In [1]: import numpy as np

In [2]: from numpy import linalg as LA

In [3]: np.set_printoptions(precision=2, suppress=True, linewidth=160)

In [4]: def tidy(a):
   ...:     return np.round(a, 2) + 0
   ...: 

In [5]: feats = np.loadtxt("dump.csv", delimiter=",")

In [6]: tidy(feats)
Out[6]: 
array([[-15.95, -25.93,  -5.99,  -3.98,   5.96,  -6.  ],
       [-12.96, -21.5 ,  -5.65,  -2.92,   3.76,  -6.06],
       [-10.58, -17.92,  -5.34,  -2.08,   2.07,  -6.04],
       [ -6.51, -11.56,  -4.68,  -0.67,  -0.6 ,  -5.75],
       [ -4.24,  -7.83,  -4.18,   0.08,  -1.89,  -5.36],
       [ -2.45,  -4.72,  -3.65,   0.63,  -2.69,  -4.81],
       [ -2.38,  -4.61,  -3.63,   0.65,  -2.71,  -4.79],
       [ -0.78,  -1.56,  -2.86,   1.04,  -2.99,  -3.81],
       [  0.04,   0.33,  -1.9 ,   1.01,  -2.34,  -2.45],
       [  0.1 ,   0.51,  -1.7 ,   0.95,  -2.12,  -2.16],
       [  0.06,   0.53,  -0.65,   0.43,  -0.76,  -0.74],
       [  0.04,   0.43,  -0.5 ,   0.33,  -0.57,  -0.55],
       [  0.  ,   0.04,  -0.04,   0.03,  -0.05,  -0.04],
       [  0.03,  -0.34,   0.32,  -0.21,   0.28,   0.29],
       [  0.26,  -0.99,   0.89,  -0.57,   0.55,   0.69],
       [  0.31,  -1.08,   0.97,  -0.62,   0.56,   0.73],
       [  1.46,  -1.91,   1.85,  -1.  ,   0.01,   0.86],
       [  2.25,  -2.09,   2.19,  -1.07,  -0.59,   0.73],
       [  3.07,  -2.15,   2.48,  -1.09,  -1.27,   0.55],
       [ 13.32,   0.58,   4.35,   0.14, -11.07,  -2.89],
       [ 16.3 ,   1.86,   4.68,   0.69, -14.06,  -4.  ],
       [ 21.16,   4.18,   5.16,   1.64, -18.96,  -5.84]])

In [7]: Ac = feats - feats.mean(axis=0)

In [8]: V = LA.svd(Ac)[2][:3]

In [9]: A2 = Ac - Ac @ V.T @ V

In [10]: tidy(np.diag(V.T @ V))
Out[10]: array([0.62, 0.92, 0.41, 0.11, 0.53, 0.41])

In [11]: tidy(LA.norm(A2) / LA.norm(Ac))
Out[11]: np.float64(0.0)

In [12]: tidy(np.cov(Ac @ V.T, rowvar=False))
Out[12]: 
array([[154.99,   0.  ,   0.  ],
       [  0.  ,  25.59,   0.  ],
       [  0.  ,   0.  ,   6.74]])

In [13]: tidy(A2.std(axis=0))
Out[13]: array([0., 0., 0., 0., 0., 0.])

In [14]: print(tidy((Ac @ V.T).std(axis=0)))
[12.16  4.94  2.54]

In [15]: U, sigma, Vt = LA.svd(feats)

In [16]: tidy(sigma)
Out[16]: array([58.  , 33.5 , 11.92,  0.  ,  0.  ,  0.  ])

In [17]: A2 = U[:, :3] @ np.diag(sigma[:3]) @ Vt[:3]

In [18]: LA.matrix_rank(feats, rtol=0.05)
Out[18]: np.int64(3)

In [19]: tidy(np.abs(feats - A2).max())
Out[19]: np.float64(0.0)

In [20]: LA.matrix_rank(A2)
Out[20]: np.int64(3)

In [21]: tidy(LA.norm(feats - A2) / LA.norm(feats))
Out[21]: np.float64(0.0)

In [22]: x0 = np.array([-2, 1, 2, 2, 0, -2])

In [23]: print(np.sign((feats @ x0).round(6)))
[-1. -1.  1.  1.  1.  1.  1.  1.  1.  1.  1.  1.  1. -1. -1. -1. -1. -1. -1. -1. -1. -1.]

In [24]: print(tidy(feats @ np.eye(6)[4]))
[  5.96   3.76   2.07  -0.6   -1.89  -2.69  -2.71  -2.99  -2.34  -2.12  -0.76  -0.57  -0.05   0.28   0.55   0.56   0.01  -0.59  -1.27 -11.07 -14.06 -18.96]

In [25]: LA.norm(feats @ x0) <= LA.norm(feats, 2) * LA.norm(x0) + 1e-9
Out[25]: np.True_

In [26]: (feats @ x0).argmax()
Out[26]: np.int64(7)

In [27]: labels = feats[:, 2] > np.median(feats[:, 2])

In [28]: r0 = feats[labels].mean(axis=0) - feats[~labels].mean(axis=0)

In [29]: print(np.argsort(-np.abs(r0).round(6), kind="stable"))
[0 1 2 4 5 3]

In [30]: tidy(r0)
Out[30]: array([10.35,  8.43,  5.69,  0.29, -3.71,  3.5 ])

In [31]: A = np.array([[1.0, 0.7, 0.49, 0.34, 0.24, 0.17],
    ...:     [0.7, 1.0, 0.7, 0.49, 0.34, 0.24],
    ...:     [0.49, 0.7, 1.0, 0.7, 0.49, 0.34],
    ...:     [0.34, 0.49, 0.7, 1.0, 0.7, 0.49],
    ...:     [0.24, 0.34, 0.49, 0.7, 1.0, 0.7],
    ...:     [0.17, 0.24, 0.34, 0.49, 0.7, 1.0]])

In [32]: A
Out[32]: 
array([[1.  , 0.7 , 0.49, 0.34, 0.24, 0.17],
       [0.7 , 1.  , 0.7 , 0.49, 0.34, 0.24],
       [0.49, 0.7 , 1.  , 0.7 , 0.49, 0.34],
       [0.34, 0.49, 0.7 , 1.  , 0.7 , 0.49],
       [0.24, 0.34, 0.49, 0.7 , 1.  , 0.7 ],
       [0.17, 0.24, 0.34, 0.49, 0.7 , 1.  ]])

In [33]: ev, V = LA.eigh(A)

In [34]: x0 = np.array([3, -1, -1, -2, 3, -3])

In [35]: print(tidy(x0 @ A @ x0 / (x0 @ x0)), tidy(ev[0]), tidy(ev[-1]))
0.38 0.19 3.41

In [36]: print(tidy(V * np.abs(ev) @ V.T))
[[1.   0.7  0.49 0.34 0.24 0.17]
 [0.7  1.   0.7  0.49 0.34 0.24]
 [0.49 0.7  1.   0.7  0.49 0.34]
 [0.34 0.49 0.7  1.   0.7  0.49]
 [0.24 0.34 0.49 0.7  1.   0.7 ]
 [0.17 0.24 0.34 0.49 0.7  1.  ]]

In [37]: print(tidy(V * np.maximum(ev, 0) @ V.T))
[[1.   0.7  0.49 0.34 0.24 0.17]
 [0.7  1.   0.7  0.49 0.34 0.24]
 [0.49 0.7  1.   0.7  0.49 0.34]
 [0.34 0.49 0.7  1.   0.7  0.49]
 [0.24 0.34 0.49 0.7  1.   0.7 ]
 [0.17 0.24 0.34 0.49 0.7  1.  ]]
